% ipython --no-banner

In [1]: import numpy as np

In [2]: np.set_printoptions(precision=2, suppress=True, linewidth=160, floatmode="fixed")

In [3]: E = np.loadtxt("sample6.csv", delimiter=",")

In [4]: print(E)
[[-1.97 -2.03 -1.00  1.96 -0.95 -3.12  1.03 -3.11 -2.13  0.90]
 [-1.99 -1.92 -1.14  1.96 -1.06 -3.11  1.19 -3.15 -2.08  0.75]
 [-1.98 -2.03 -0.81  2.10 -1.11 -2.87  1.04 -2.95 -1.85  0.99]
 [-1.98 -1.96 -0.81  2.03 -0.96 -2.99  0.95 -3.06 -1.84  1.02]
 [-1.90 -2.05 -0.99  2.00 -0.95 -2.95  0.91 -3.26 -2.06  1.01]
 [-1.90 -1.89 -1.11  2.09 -1.07 -2.92  0.97 -2.99 -2.22  0.86]
 [-1.84 -1.96 -0.99  2.00 -0.96 -2.93  1.05 -3.16 -1.90  1.13]
 [-2.11 -2.04 -1.02  1.96 -0.90 -2.92  1.03 -3.01 -2.19  0.91]
 [-2.00 -1.89 -0.80  2.06 -1.10 -3.21  1.02 -3.10 -1.96  1.01]
 [-2.08 -2.13 -0.82  1.87 -0.74 -3.10  1.01 -2.97 -2.08  0.92]
 [ 3.14  3.10 -2.03 -0.09  1.04  0.34 -0.13  1.14 -2.96  0.08]
 [ 2.89  3.03 -2.02  0.04  1.12  0.07 -0.07  1.12 -3.07 -0.07]
 [ 2.78  2.98 -1.78  0.10  1.05  0.06  0.02  1.07 -3.02  0.00]
 [ 2.90  3.06 -1.92  0.03  0.89  0.05  0.00  1.03 -2.93  0.07]
 [ 3.08  2.93 -1.79 -0.06  0.96 -0.13 -0.04  0.95 -2.90  0.01]
 [ 3.16  2.91 -1.96 -0.17  1.06  0.05  0.02  1.04 -3.10  0.07]
 [ 2.93  3.02 -1.85 -0.21  1.19 -0.09  0.07  0.98 -2.81 -0.07]
 [ 2.86  3.07 -1.78  0.02  0.97 -0.18  0.06  0.86 -2.98 -0.08]
 [ 2.90  2.94 -2.00 -0.18  0.99  0.03  0.02  1.06 -2.91 -0.02]
 [ 3.02  3.04 -1.80 -0.09  0.90 -0.15  0.02  1.04 -2.94 -0.03]]

In [5]: vec = np.array([-2, -1, 1, 0, 0, -2, -2, -1, 0, -1])

In [6]: y = E @ vec

In [7]: np.round(np.linalg.lstsq(E, y)[0], 2) + 0
Out[7]: array([-2.00, -1.00,  1.00,  0.00,  0.00, -2.00, -2.00, -1.00,  0.00, -1.00])

In [8]: np.round(np.linalg.pinv(E) @ E, 2) + 0
Out[8]: 
array([[1.00, 0.00, 0.00, 0.00, 0.00, 0.00, 0.00, 0.00, 0.00, 0.00],
       [0.00, 1.00, 0.00, 0.00, 0.00, 0.00, 0.00, 0.00, 0.00, 0.00],
       [0.00, 0.00, 1.00, 0.00, 0.00, 0.00, 0.00, 0.00, 0.00, 0.00],
       [0.00, 0.00, 0.00, 1.00, 0.00, 0.00, 0.00, 0.00, 0.00, 0.00],
       [0.00, 0.00, 0.00, 0.00, 1.00, 0.00, 0.00, 0.00, 0.00, 0.00],
       [0.00, 0.00, 0.00, 0.00, 0.00, 1.00, 0.00, 0.00, 0.00, 0.00],
       [0.00, 0.00, 0.00, 0.00, 0.00, 0.00, 1.00, 0.00, 0.00, 0.00],
       [0.00, 0.00, 0.00, 0.00, 0.00, 0.00, 0.00, 1.00, 0.00, 0.00],
       [0.00, 0.00, 0.00, 0.00, 0.00, 0.00, 0.00, 0.00, 1.00, 0.00],
       [0.00, 0.00, 0.00, 0.00, 0.00, 0.00, 0.00, 0.00, 0.00, 1.00]])

In [9]: rng = np.random.default_rng(4136)

In [10]: y = y + 0.1 * rng.normal(size=20)

In [11]: y
Out[11]: 
array([ 11.39,  11.07,  10.72,  11.40,  11.40,  10.49,  10.53,  11.13,  11.74,  11.70, -13.17, -11.82, -11.62, -11.97, -11.41, -12.40, -11.74, -11.16, -11.89,
       -11.78])

In [12]: beta, *_ = np.linalg.lstsq(E, y)

In [13]: np.round(np.linalg.norm(y - E @ beta), 2)
Out[13]: np.float64(0.34)

In [14]: d = np.linalg.norm(E[:, None] - E[None], axis=-1)

In [15]: d.shape
Out[15]: (20, 20)

In [16]: print(d.mean(axis=1).argmax())
10

In [17]: print((d + 1e9 * np.eye(20)).round(6).argmin(axis=1))
[ 7  0  3  2  6  7  4  0  3  7 15 12 13 18 19 18 18 19 13 14]

In [18]: np.unravel_index(d.round(6).argmax(), d.shape)
Out[18]: (np.int64(8), np.int64(10))

In [19]: d[9].round(6).argsort(kind="stable")[:4]
Out[19]: array([9, 7, 0, 3])

In [20]: cen = E - E.mean(axis=0)

In [21]: U, s, VT = np.linalg.svd(cen, full_matrices=False)

In [22]: round(float((s ** 2).sum() ** 2 / (s ** 4).sum()), 2)
Out[22]: 1.01

In [23]: np.searchsorted(np.cumsum(s ** 2) / (s ** 2).sum(), 0.9) + 1
Out[23]: np.int64(1)

In [24]: np.round(s ** 2 / (s ** 2).sum(), 2) + 0
Out[24]: array([1.00, 0.00, 0.00, 0.00, 0.00, 0.00, 0.00, 0.00, 0.00, 0.00])

In [25]: data = np.loadtxt("arr.csv", delimiter=",")

In [26]: data
Out[26]: 
array([[ 1.00,  0.00,  0.00,  0.00],
       [ 0.00, -0.50,  0.87,  0.00],
       [ 0.00, -0.87, -0.50,  0.00],
       [ 0.00,  0.00,  0.00,  1.00]])

In [27]: np.round(np.linalg.norm(E, 2) / np.linalg.norm(E), 2)
Out[27]: np.float64(0.79)

In [28]: print([round(float(x), 2) for x in np.linalg.svd(E, compute_uv=False)[:3]])
[21.03, 16.27, 0.61]

In [29]: (data != 0).astype(int)
Out[29]: 
array([[1, 0, 0, 0],
       [0, 1, 1, 0],
       [0, 1, 1, 0],
       [0, 0, 0, 1]])

In [30]: np.round(np.linalg.det(data), 2)
Out[30]: np.float64(1.0)

In [31]: np.sort(np.linalg.eigvals(data).real)
Out[31]: array([-0.50, -0.50,  1.00,  1.00])

In [32]: np.flatnonzero(np.linalg.matrix_power((data != 0) + (data.T != 0) + np.eye(4), 4)[0])
Out[32]: array([0])

In [33]: (np.linalg.matrix_power((data != 0) + (data.T != 0) + np.eye(4), 4) > 0).astype(int)
Out[33]: 
array([[1, 0, 0, 0],
       [0, 1, 1, 0],
       [0, 1, 1, 0],
       [0, 0, 0, 1]])

In [34]: data.sum(axis=0)
Out[34]: array([ 1.00, -1.37,  0.37,  1.00])

In [35]: data.shape
Out[35]: (4, 4)

In [36]: data.mean(axis=0)
Out[36]: array([ 0.25, -0.34,  0.09,  0.25])

In [37]: print(data.sum(axis=1))
[ 1.00  0.37 -1.37  1.00]

In [38]: print(data - data[0])
[[ 0.00  0.00  0.00  0.00]
 [-1.00 -0.50  0.87  0.00]
 [-1.00 -0.87 -0.50  0.00]
 [-1.00  0.00  0.00  1.00]]

In [39]: np.linalg.rank(data)
AttributeError: module 'numpy.linalg' has no attribute 'rank'


In [40]: print(np.abs(data).max())
1.0

In [41]: round(np.linalg.norm(data), 2)
Out[41]: np.float64(2.0)

In [42]: data[:, 4]
IndexError: index 4 is out of bounds for axis 1 with size 4


In [43]: data[4]
IndexError: index 4 is out of bounds for axis 0 with size 4
